$ python -q
>>> import numpy as np
>>> np.set_printoptions(precision=2, suppress=True, linewidth=120)
>>> data = np.array([[0.0, -4.0, -7.0], [-4.0, 0.0, 0.0], [-7.0, 0.0, 0.0]])
>>> round(np.trace(np.linalg.pinv(data) @ data), 2)
np.float64(2.0)
>>> np.allclose(data[:-1].T @ np.linalg.lstsq(data[:-1].T, data[-1])[0], data[-1])
True
>>> np.abs(np.diag(np.linalg.qr(data)[1])) > 1e-9
array([ True,  True, False])
>>> np.round(data @ np.linalg.pinv(data) @ data, 2) + 0
array([[ 0., -4., -7.],
       [-4.,  0.,  0.],
       [-7.,  0.,  0.]])
>>> out = data / np.sqrt((data ** 2).mean(axis=1, keepdims=True))
>>> np.linalg.matrix_rank(data - data.mean(axis=1, keepdims=True))
np.int64(2)
>>> np.linalg.matrix_rank(out) == np.linalg.matrix_rank(data)
np.True_
>>> out[2]
array([-1.73,  0.  ,  0.  ])
>>> np.linalg.norm(out, axis=1)
array([1.73, 1.73, 1.73])
>>> data - data.mean(axis=1, keepdims=True)
array([[ 3.67, -0.33, -3.33],
       [-2.67,  1.33,  1.33],
       [-4.67,  2.33,  2.33]])
>>> round(np.linalg.eigvalsh(data).min(), 2)
np.float64(-8.06)
>>> [round(float(np.linalg.det(data[:i, :i])), 2) + 0 for i in range(1, 4)]
[0.0, -16.0, 0.0]
>>> feats = np.load("case7.npy")
>>> feats
array([[ 46,  53,  42,  38,  32,  52,  53],
       [  2,   8, -32,  15,  31, -30,  20],
       [-65, -79, -61, -61, -49, -71, -70],
       [ 39,  49, -11,  41,  63,  -1,  54],
       [ 37,  54,  23,  55,  47,  27,  59]])
>>> np.linalg.matrix_rank(feats, rtol=0.1)
np.int64(2)
>>> out = feats / np.linalg.norm(feats, axis=1, keepdims=True)
>>> C2 = out @ out.T
>>> np.argwhere(np.triu(np.abs(C2) > 0.95, 1))
array([[0, 2],
       [2, 4]])
>>> C2[3]
array([ 0.76,  0.67, -0.77,  1.  ,  0.91])
>>> C2
array([[ 1.  ,  0.03, -1.  ,  0.76,  0.94],
       [ 0.03,  1.  , -0.05,  0.67,  0.34],
       [-1.  , -0.05,  1.  , -0.77, -0.95],
       [ 0.76,  0.67, -0.77,  1.  ,  0.91],
       [ 0.94,  0.34, -0.95,  0.91,  1.  ]])
>>> (C2 - 2 * np.eye(5)).round(6).argmax(axis=1)
array([4, 3, 1, 4, 0])
>>> rng = np.random.default_rng(105)
>>> W0 = (rng.random((4, 4)) < 0.3) + np.eye(4)
>>> W0 /= W0.sum(axis=1, keepdims=True)
>>> W0
array([[0.5 , 0.  , 0.5 , 0.  ],
       [0.  , 1.  , 0.  , 0.  ],
       [0.  , 0.5 , 0.5 , 0.  ],
       [0.33, 0.33, 0.  , 0.33]])
>>> # row-stochastic, so 1 is an eigenvalue
>>> np.allclose(W0, W0.T)
False
>>> round(np.abs(np.linalg.eigvals(W0)).max(), 2)
np.float64(1.0)
>>> np.sort(np.abs(np.linalg.eigvals(W0)))
array([0.33, 0.5 , 0.5 , 1.  ])
>>> round(np.trace(W0), 2)
np.float64(2.33)
>>> W0 @ W0
array([[0.25, 0.25, 0.5 , 0.  ],
       [0.  , 1.  , 0.  , 0.  ],
       [0.  , 0.75, 0.25, 0.  ],
       [0.28, 0.44, 0.17, 0.11]])
>>> (W0 - W0.T) / 2
array([[ 0.  ,  0.  ,  0.25, -0.17],
       [ 0.  ,  0.  , -0.25, -0.17],
       [-0.25,  0.25,  0.  ,  0.  ],
       [ 0.17,  0.17,  0.  ,  0.  ]])
>>> out = np.linalg.inv(W0)
>>> np.linalg.det(W0) * out
array([[ 0.17,  0.08, -0.17,  0.  ],
       [ 0.  ,  0.08,  0.  ,  0.  ],
       [ 0.  , -0.08,  0.17,  0.  ],
       [-0.17, -0.17,  0.17,  0.25]])
>>> W0 @ out
array([[1., 0., 0., 0.],
       [0., 1., 0., 0.],
       [0., 0., 1., 0.],
       [0., 0., 0., 1.]])
>>> np.round(np.linalg.cond(W0), 2)
np.float64(6.56)
>>> round(float(np.linalg.slogdet(W0)[0]), 2)
1.0
>>> round(np.linalg.det(W0) * np.linalg.det(out), 2)
np.float64(1.0)
>>> F = np.array([[-1.06, -0.19, -1.46, -2.14, -0.52, -0.6],
...     [-0.2, -0.6, 0.46, 0.18, 0.5, -1.3],
...     [-0.37, -0.98, 0.3, 0.58, 0.66, -1.75],
...     [-0.34, 1.19, -1.79, -2.29, -1.39, 2.13]])
>>> t = np.radians(90)
>>> r_ = np.eye(6)
>>> r_[1, 1] = r_[5, 5] = np.cos(t)
>>> r_[1, 5], r_[5, 1] = -np.sin(t), np.sin(t)
>>> r_.round(2) + 0
array([[ 1.,  0.,  0.,  0.,  0.,  0.],
       [ 0.,  0.,  0.,  0.,  0., -1.],
       [ 0.,  0.,  1.,  0.,  0.,  0.],
       [ 0.,  0.,  0.,  1.,  0.,  0.],
       [ 0.,  0.,  0.,  0.,  1.,  0.],
       [ 0.,  1.,  0.,  0.,  0.,  0.]])
>>> out = F @ r_.T
>>> np.abs(out - F).max(axis=0)
array([0.  , 3.32, 0.  , 0.  , 0.  , 0.94])
>>> round(np.linalg.det(r_), 2), np.trace(r_)
(np.float64(1.0), np.float64(4.0))
>>> np.round(np.linalg.svd(F, compute_uv=False), 2) + 0, np.round(np.linalg.svd(out, compute_uv=False), 2) + 0
(array([4.97, 2.78, 0.3 , 0.  ]), array([4.97, 2.78, 0.3 , 0.  ]))
>>> np.allclose(np.linalg.norm(F, axis=1), np.linalg.norm(out, axis=1))
True
>>> np.argsort(-np.linalg.norm(F, axis=0).round(6), kind="stable")[:3]
array([3, 5, 2])
>>> np.linalg.cond(F) > 100
np.True_
>>> np.linalg.matrix_rank(F, rtol=0.1)
np.int64(2)
>>> np.linalg.lstsq(F[:-1].T, F[-1])[2]
np.int32(3)
>>> np.round(np.trace(np.linalg.pinv(F) @ F), 2)
np.float64(3.0)
>>> np.abs(np.diag(np.linalg.qr(F)[1])) > 1e-9
array([ True,  True,  True, False])
>>> u = np.array([-1, 2, -2, 0, 0, 0, 2, -1, 1])
>>> A = np.outer(rng.normal(size=12), u) + 0.05 * rng.normal(size=(12, 9))
>>> A.round(2) + 0
array([[ 1.18, -2.37,  2.32,  0.05,  0.02, -0.01, -2.37,  1.18, -1.11],
       [ 1.15, -2.43,  2.35,  0.04,  0.03, -0.02, -2.42,  1.27, -1.22],
       [ 2.04, -4.09,  4.04, -0.02, -0.06, -0.05, -4.11,  2.03, -1.92],
       [ 0.58, -1.22,  1.27, -0.03, -0.08, -0.01, -1.33,  0.65, -0.63],
       [ 1.3 , -2.68,  2.71,  0.  ,  0.01, -0.02, -2.68,  1.44, -1.36],
       [ 0.84, -1.5 ,  1.63, -0.01,  0.06,  0.01, -1.61,  0.73, -0.79],
       [-0.85,  1.63, -1.72, -0.06,  0.07,  0.09,  1.64, -0.8 ,  0.69],
       [-0.04,  0.08, -0.23, -0.06, -0.06,  0.03,  0.12,  0.06,  0.13],
       [ 1.29, -2.55,  2.51,  0.04, -0.02,  0.01, -2.56,  1.29, -1.31],
       [-0.42,  0.95, -1.04, -0.03, -0.01, -0.03,  0.92, -0.41,  0.46],
       [-1.  ,  2.05, -1.97,  0.02,  0.11,  0.06,  1.95, -0.92,  0.96],
       [-0.01, -0.04,  0.  , -0.09,  0.02,  0.11,  0.08, -0.02, -0.03]])
>>> x = np.array([-1, 1, 1, 1, 0, 2, -2, 2, 1])
>>> a = np.maximum(A @ x, 0)
>>> np.maximum(A @ x, 0) - np.maximum(-A @ x, 0)
array([ 4.78,  4.94,  8.14,  2.76,  5.58,  3.17, -3.3 , -0.11,  5.11, -1.96, -3.57, -0.13])
>>> np.round(A * (a > 1e-9)[:, None], 2) + 0
array([[ 1.18, -2.37,  2.32,  0.05,  0.02, -0.01, -2.37,  1.18, -1.11],
       [ 1.15, -2.43,  2.35,  0.04,  0.03, -0.02, -2.42,  1.27, -1.22],
       [ 2.04, -4.09,  4.04, -0.02, -0.06, -0.05, -4.11,  2.03, -1.92],
       [ 0.58, -1.22,  1.27, -0.03, -0.08, -0.01, -1.33,  0.65, -0.63],
       [ 1.3 , -2.68,  2.71,  0.  ,  0.01, -0.02, -2.68,  1.44, -1.36],
       [ 0.84, -1.5 ,  1.63, -0.01,  0.06,  0.01, -1.61,  0.73, -0.79],
       [ 0.  ,  0.  ,  0.  ,  0.  ,  0.  ,  0.  ,  0.  ,  0.  ,  0.  ],
       [ 0.  ,  0.  ,  0.  ,  0.  ,  0.  ,  0.  ,  0.  ,  0.  ,  0.  ],
       [ 1.29, -2.55,  2.51,  0.04, -0.02,  0.01, -2.56,  1.29, -1.31],
       [ 0.  ,  0.  ,  0.  ,  0.  ,  0.  ,  0.  ,  0.  ,  0.  ,  0.  ],
       [ 0.  ,  0.  ,  0.  ,  0.  ,  0.  ,  0.  ,  0.  ,  0.  ,  0.  ],
       [ 0.  ,  0.  ,  0.  ,  0.  ,  0.  ,  0.  ,  0.  ,  0.  ,  0.  ]])
>>> a
array([4.78, 4.94, 8.14, 2.76, 5.58, 3.17, 0.  , 0.  , 5.11, 0.  , 0.  , 0.  ])
>>> np.flatnonzero(a > 1e-9)
array([0, 1, 2, 3, 4, 5, 8])
>>> x = np.array([2, 1, 3, 2, 5, 2, 1, 4, 5])
>>> rhs = A @ x
>>> np.round(np.linalg.pinv(A) @ A, 2) + 0
array([[1., 0., 0., 0., 0., 0., 0., 0., 0.],
       [0., 1., 0., 0., 0., 0., 0., 0., 0.],
       [0., 0., 1., 0., 0., 0., 0., 0., 0.],
       [0., 0., 0., 1., 0., 0., 0., 0., 0.],
       [0., 0., 0., 0., 1., 0., 0., 0., 0.],
       [0., 0., 0., 0., 0., 1., 0., 0., 0.],
       [0., 0., 0., 0., 0., 0., 1., 0., 0.],
       [0., 0., 0., 0., 0., 0., 0., 1., 0.],
       [0., 0., 0., 0., 0., 0., 0., 0., 1.]])
>>> np.linalg.lstsq(A, rhs)[0]
array([2., 1., 3., 2., 5., 2., 1., 4., 5.])
>>> rhs = rhs + 0.3 * rng.normal(size=12)
>>> rhs
array([ 3.83,  3.94,  5.36,  1.08,  4.72,  2.58, -2.6 ,  0.13,  3.3 , -1.67, -1.74, -0.17])
>>> c, *_ = np.linalg.lstsq(A, rhs)
>>> c.round()
array([0., 1., 4., 3., 8., 0., 3., 7., 5.])
>>> [round(float(np.linalg.norm(np.linalg.solve(A.T @ A + lam * np.eye(9), A.T @ rhs))), 2) for lam in (0, 1, 10, 100)]
[13.15, 0.79, 0.7, 0.49]
>>> c
array([0.41, 0.69, 3.81, 3.03, 7.77, 0.48, 3.35, 7.47, 4.59])
>>> out = np.c_[A[:, :4] @ np.array([[2, -1, -2, 1], [-2, -1, 2, 1], [2, -1, 2, 0], [-2, 2, -2, 2]]), np.array([1, -3, -3, -2, -2, -1, -3, -3, 0, 0, 1, 3])]
>>> out
array([[ 11.65,  -1.02,  -2.59,  -1.09,   1.  ],
       [ 11.77,  -0.99,  -2.56,  -1.19,  -3.  ],
       [ 20.4 ,  -2.05,  -4.13,  -2.09,  -3.  ],
       [  6.21,  -0.68,  -1.01,  -0.69,  -2.  ],
       [ 13.38,  -1.34,  -2.51,  -1.39,  -2.  ],
       [  7.99,  -1.  ,  -1.41,  -0.68,  -1.  ],
       [ -8.3 ,   0.82,   1.64,   0.66,  -3.  ],
       [ -0.58,   0.08,  -0.12,  -0.07,  -3.  ],
       [ 12.61,  -1.16,  -2.74,  -1.18,   0.  ],
       [ -4.74,   0.44,   0.72,   0.47,   0.  ],
       [-10.08,   0.96,   2.12,   1.08,   1.  ],
       [  0.24,  -0.12,   0.12,  -0.22,   3.  ]])
>>> np.linalg.norm(np.linalg.qr(A)[0].T @ out, axis=0) ** 2 / ((out ** 2).sum(axis=0) + 1e-12)
array([1.  , 1.  , 1.  , 1.  , 0.74])
>>> np.round(np.linalg.norm(out - A @ np.linalg.lstsq(A, out)[0], axis=0), 2) + 0
array([0.  , 0.  , 0.  , 0.  , 3.82])
